$ ipython --no-banner

In [1]: import numpy as np

In [2]: import numpy.linalg as la

In [3]: np.set_printoptions(precision=2, suppress=True, linewidth=120, floatmode="fixed")

In [4]: feats = np.array([[-2.71, -1.43, 1.27, 1.09, 0.57, 1.39, -0.24, -0.35],
   ...:     [-1.43, -1.49, -0.54, -2.1, 0.59, -1.68, -0.2, -0.78],
   ...:     [1.27, -0.54, -0.5, 1.64, -2.59, -1.65, 1.14, -1.41],
   ...:     [1.09, -2.1, 1.64, 1.21, -0.67, 2.07, 0.6, -0.44],
   ...:     [0.57, 0.59, -2.59, -0.67, -0.05, 1.81, -0.31, 1.67],
   ...:     [1.39, -1.68, -1.65, 2.07, 1.81, 0.26, 0.26, 1.42],
   ...:     [-0.24, -0.2, 1.14, 0.6, -0.31, 0.26, -2.33, 0.21],
   ...:     [-0.35, -0.78, -1.41, -0.44, 1.67, 1.42, 0.21, -2.38]])

In [5]: # equal to its transpose

In [6]: x = np.array([1, -1, 8, -9, 6, -7, -2, -2])

In [7]: target = feats @ x

In [8]: target
Out[8]: array([ -6.06,  31.90, -20.40, -13.41, -30.40, -23.08,   4.24,  -2.47])

In [9]: la.solve(feats, target + feats[:, 6])
Out[9]: array([ 1.00, -1.00,  8.00, -9.00,  6.00, -7.00, -1.00, -2.00])

In [10]: print(la.solve(feats, target))
[ 1.00 -1.00  8.00 -9.00  6.00 -7.00 -2.00 -2.00]

In [11]: la.solve(feats, -1 * target)
Out[11]: array([-1.00,  1.00, -8.00,  9.00, -6.00,  7.00,  2.00,  2.00])

In [12]: theta = np.deg2rad(30)

In [13]: mat = np.eye(7)

In [14]: mat[np.ix_([5, 0], [5, 0])] = [[np.cos(theta), -np.sin(theta)], [np.sin(theta), np.cos(theta)]]

In [15]: mat
Out[15]: 
array([[ 0.87,  0.00,  0.00,  0.00,  0.00,  0.50,  0.00],
       [ 0.00,  1.00,  0.00,  0.00,  0.00,  0.00,  0.00],
       [ 0.00,  0.00,  1.00,  0.00,  0.00,  0.00,  0.00],
       [ 0.00,  0.00,  0.00,  1.00,  0.00,  0.00,  0.00],
       [ 0.00,  0.00,  0.00,  0.00,  1.00,  0.00,  0.00],
       [-0.50,  0.00,  0.00,  0.00,  0.00,  0.87,  0.00],
       [ 0.00,  0.00,  0.00,  0.00,  0.00,  0.00,  1.00]])

In [16]: np.flatnonzero(la.matrix_power((mat != 0) + (mat.T != 0) + np.eye(7), 7)[1])
Out[16]: array([1])

In [17]: mat @ mat
Out[17]: 
array([[ 0.50,  0.00,  0.00,  0.00,  0.00,  0.87,  0.00],
       [ 0.00,  1.00,  0.00,  0.00,  0.00,  0.00,  0.00],
       [ 0.00,  0.00,  1.00,  0.00,  0.00,  0.00,  0.00],
       [ 0.00,  0.00,  0.00,  1.00,  0.00,  0.00,  0.00],
       [ 0.00,  0.00,  0.00,  0.00,  1.00,  0.00,  0.00],
       [-0.87,  0.00,  0.00,  0.00,  0.00,  0.50,  0.00],
       [ 0.00,  0.00,  0.00,  0.00,  0.00,  0.00,  1.00]])

In [18]: (la.matrix_power((mat != 0) + (mat.T != 0) + np.eye(7), 7) > 0).astype(int)
Out[18]: 
array([[1, 0, 0, 0, 0, 1, 0],
       [0, 1, 0, 0, 0, 0, 0],
       [0, 0, 1, 0, 0, 0, 0],
       [0, 0, 0, 1, 0, 0, 0],
       [0, 0, 0, 0, 1, 0, 0],
       [1, 0, 0, 0, 0, 1, 0],
       [0, 0, 0, 0, 0, 0, 1]])
